$ python -q
>>> import numpy as np
>>> from numpy import linalg as LA
>>> np.set_printoptions(suppress=True, linewidth=120)
>>> B = np.array([[5], [-5], [4], [1]])
>>> basis = np.array([[1, 0, 1, 0, 0]])
>>> J = B @ basis
>>> J
array([[ 5,  0,  5,  0,  0],
       [-5,  0, -5,  0,  0],
       [ 4,  0,  4,  0,  0],
       [ 1,  0,  1,  0,  0]])
>>> left, sv, VT = LA.svd(J)
>>> np.argmax(sv[:-1] / (sv[1:] + 1e-6)) + 1
np.int64(1)
>>> B = left[:, :1] @ np.diag(sv[:1]) @ VT[:1]
>>> LA.matrix_rank(J, rtol=0.05)
np.int64(1)
>>> round(float(LA.norm(J - B, 2)), 2), round(sv[1], 2)
(0.0, np.float64(0.0))
>>> r0 = np.array([-2, -2, 2])
>>> K = r0[np.abs(np.subtract.outer(np.arange(3), np.arange(3)))]
>>> K
array([[-2, -2,  2],
       [-2, -2, -2],
       [ 2, -2, -2]])
>>> # equal to its transpose
>>> K @ K
array([[12,  4, -4],
       [ 4, 12,  4],
       [-4,  4, 12]])
>>> round(np.abs(LA.eigvals(K)).max(), 2)
np.float64(4.0)
>>> np.allclose(K, K.T)
True
>>> (K + K.T) / 2
array([[-2., -2.,  2.],
       [-2., -2., -2.],
       [ 2., -2., -2.]])
>>> round(float(LA.eigvalsh(K).min()), 2)
-4.0
>>> np.all(LA.eigvalsh(K) > 0)
np.False_
>>> evals, vecs = LA.eig(K)
>>> round(np.prod(evals), 2)
np.float64(32.0)
>>> arr = np.load("sample12.npy")
>>> arr.round(2)
array([[-2.76, -1.96,  7.88,  0.14,  0.99, -5.05],
       [ 4.21, -0.91, -2.22, -1.89, -2.29, -8.23],
       [-4.96, -1.14,  8.19,  1.28,  2.25,  0.64],
       [-1.03,  1.91, -3.7 ,  1.19,  0.9 ,  8.91],
       [ 5.32,  0.52, -7.02, -1.68, -2.56, -3.57],
       [-4.45,  0.76,  2.86,  1.92,  2.38,  7.88],
       [-5.28, -0.7 ,  7.41,  1.59,  2.5 ,  2.82],
       [-0.8 ,  1.94, -4.04,  1.12,  0.79,  8.8 ],
       [ 5.32,  0.57, -7.14, -1.65, -2.54, -3.36],
       [ 4.11, -0.97, -1.97, -1.88, -2.25, -8.35],
       [ 5.29,  0.68, -7.38, -1.6 , -2.51, -2.87],
       [ 5.31,  0.23, -6.26, -1.8 , -2.61, -4.75],
       [ 2.45,  2.  , -7.66, -0.02, -0.83,  5.54],
       [ 2.25, -1.66,  1.76, -1.52, -1.46, -9.2 ],
       [-1.71, -2.06,  7.01, -0.27,  0.44, -6.59],
       [-2.68,  1.54, -1.01,  1.62,  1.65,  9.17],
       [-2.75, -1.96,  7.87,  0.14,  0.98, -5.06],
       [ 4.94, -0.37, -4.36, -1.92, -2.54, -6.8 ],
       [ 3.71, -1.16, -1.05, -1.82, -2.09, -8.72],
       [ 3.45, -1.27, -0.5 , -1.78, -1.98, -8.89]])
>>> # looks like rank 2
>>> np.round(arr.mean(axis=0), 2)
array([ 1.  , -0.2 , -0.57, -0.44, -0.54, -1.88])
>>> np.unravel_index(np.abs(arr).argmax(), arr.shape)
(np.int64(13), np.int64(5))
>>> round(float(np.abs(arr).max()), 2)
9.2
>>> round(LA.norm(arr), 2)
np.float64(44.72)
>>> np.round(LA.svd(arr, compute_uv=False), 2) + 0
array([34.49, 28.46,  0.  ,  0.  ,  0.  ,  0.  ])
>>> arr.shape
(20, 6)
>>> W0 = np.load("layer0.npy")
>>> W0
array([[ 1, -1,  1, -1,  1, -1,  1, -1],
       [ 1, -1, -1,  1, -1,  1,  1, -1]])
>>> W0[1] @ W0[0]
np.int64(0)
>>> round(float(LA.norm(W0) ** 2 / LA.norm(W0, 2) ** 2), 2)
2.0
>>> np.round(LA.norm(W0, axis=1), 2)
array([2.83, 2.83])
>>> round(LA.norm(W0, 1), 2), round(LA.norm(W0, np.inf), 2)
(np.float64(2.0), np.float64(8.0))
>>> LA.norm(W0, axis=1).argmax()
np.int64(0)
>>> np.round(LA.norm(W0, axis=0), 2)
array([1.41, 1.41, 1.41, 1.41, 1.41, 1.41, 1.41, 1.41])
>>> round(float(LA.norm(W0, "nuc")), 2)
5.66
>>> def softmax(z):
...     e = np.exp(z - z.max(axis=-1, keepdims=True))
...     return e / e.sum(axis=-1, keepdims=True)
... 
>>> np.round(softmax(W0[1]), 2)
array([0.22, 0.03, 0.03, 0.22, 0.03, 0.22, 0.22, 0.03])
>>> np.round(softmax(W0).sum(axis=1), 2)
array([1., 1.])
>>> S = W0 @ W0.T / np.sqrt(8)
>>> np.round(softmax(S)[1] @ W0, 2)
array([ 1.  , -1.  , -0.89,  0.89, -0.89,  0.89,  1.  , -1.  ])
>>> softmax(S).round(6).argmax(axis=1)
array([0, 1])
>>> np.round(softmax(S + np.triu(np.full(S.shape, -np.inf), 1)), 2)
array([[1.  , 0.  ],
       [0.06, 0.94]])
>>> np.round(softmax(S), 2)
array([[0.94, 0.06],
       [0.06, 0.94]])
>>> W0.ravel(order="F")
array([ 1,  1, -1, -1,  1, -1, -1,  1,  1, -1, -1,  1,  1,  1, -1, -1])
>>> W0.reshape(2, -1)
array([[ 1, -1,  1, -1,  1, -1,  1, -1],
       [ 1, -1, -1,  1, -1,  1,  1, -1]])
>>> t3 = W0.reshape(2, 2, -1)
>>> t3[:, 0]
array([[ 1, -1,  1, -1],
       [ 1, -1, -1,  1]])
>>> np.einsum("ihd,ihd->ih", t3, t3)
array([[4, 4],
       [4, 4]])
>>> t3.sum(axis=1)
array([[ 2, -2,  2, -2],
       [ 0,  0,  0,  0]])
>>> t3.shape
(2, 2, 4)
>>> B = np.array([[1, 1, 0],
...     [1, 0, 0],
...     [0, 1, 0],
...     [2, 1, 0],
...     [0, 1, 1],
...     [0, 1, 1],
...     [1, 0, 0],
...     [2, 0, 0]])
>>> LA.matrix_rank(np.vstack([W0, B.T]))
np.int64(5)
>>> np.einsum("ik,kj->ij", W0, B)
array([[-3,  1,  0],
       [ 1,  1,  0]])
>>> W0 @ B
array([[-3,  1,  0],
       [ 1,  1,  0]])
>>> W1 = np.array([[2, 0], [2, 0], [2, 2], [1, 0], [0, 2], [2, 0], [1, 2], [1, 0]])
>>> coef = np.array([1, 3])
>>> hid = np.maximum(W0 @ W1 + coef, 0)
>>> hid
array([[0, 9],
       [2, 1]])
>>> LA.matrix_rank(hid)
np.int64(2)
>>> (hid > 0).mean(axis=0)
array([0.5, 1. ])
>>> basis = np.array([[2, 0], [1, 1]])
>>> (hid @ basis).round(6).argmax(axis=1)
array([0, 0])
>>> W1 @ basis
array([[4, 0],
       [4, 0],
       [6, 2],
       [2, 0],
       [2, 2],
       [4, 0],
       [4, 2],
       [2, 0]])
>>> hid @ basis
array([[9, 9],
       [5, 1]])
>>> X = np.load("w.npy")
>>> X
array([[ 0.9 , -0.2 ,  0.7 ,  3.4 , -0.3 ],
       [-1.9 , -0.4 ,  0.5 ,  1.79, -1.8 ],
       [ 0.8 , -0.6 ,  0.3 ,  1.21, -0.7 ],
       [-2.4 ,  0.2 ,  0.2 ,  1.33,  0.2 ],
       [ 0.3 ,  1.2 ,  1.9 ,  7.98,  1.2 ],
       [-0.3 ,  1.2 ,  1.4 ,  5.32, -1.5 ],
       [-1.1 , -1.8 , -1.5 , -6.64,  2.1 ],
       [ 0.9 ,  0.7 , -2.  , -7.8 ,  0.2 ],
       [ 0.8 ,  0.4 ,  1.7 ,  7.25, -0.6 ],
       [ 0.5 ,  0.  ,  1.  ,  4.03, -0.9 ],
       [ 1.  ,  0.2 , -1.5 , -6.26,  0.1 ],
       [-0.4 , -0.3 ,  0.6 ,  2.42,  0.4 ],
       [-1.  , -0.1 , -2.2 , -8.63,  0.9 ],
       [-0.3 ,  0.2 , -0.2 , -0.27,  0.5 ],
       [-0.9 ,  0.  , -0.7 , -2.72,  0.7 ]])
>>> # column 3 is much longer than the rest
>>> Ac = X - X.mean(axis=0)
>>> vecs = LA.svd(Ac)[2][:4]
>>> B = Ac - Ac @ vecs.T @ vecs
>>> np.round(np.diag(vecs.T @ vecs), 2)
array([1.  , 1.  , 0.06, 0.94, 1.  ])
>>> np.round(B.std(axis=0), 2) + 0
array([0.  , 0.  , 0.07, 0.02, 0.  ])
>>> np.round(np.cov(Ac @ vecs.T, rowvar=False), 2) + 0
array([[31.4 ,  0.  ,  0.  ,  0.  ],
       [ 0.  ,  1.2 ,  0.  ,  0.  ],
       [ 0.  ,  0.  ,  0.82,  0.  ],
       [ 0.  ,  0.  ,  0.  ,  0.4 ]])
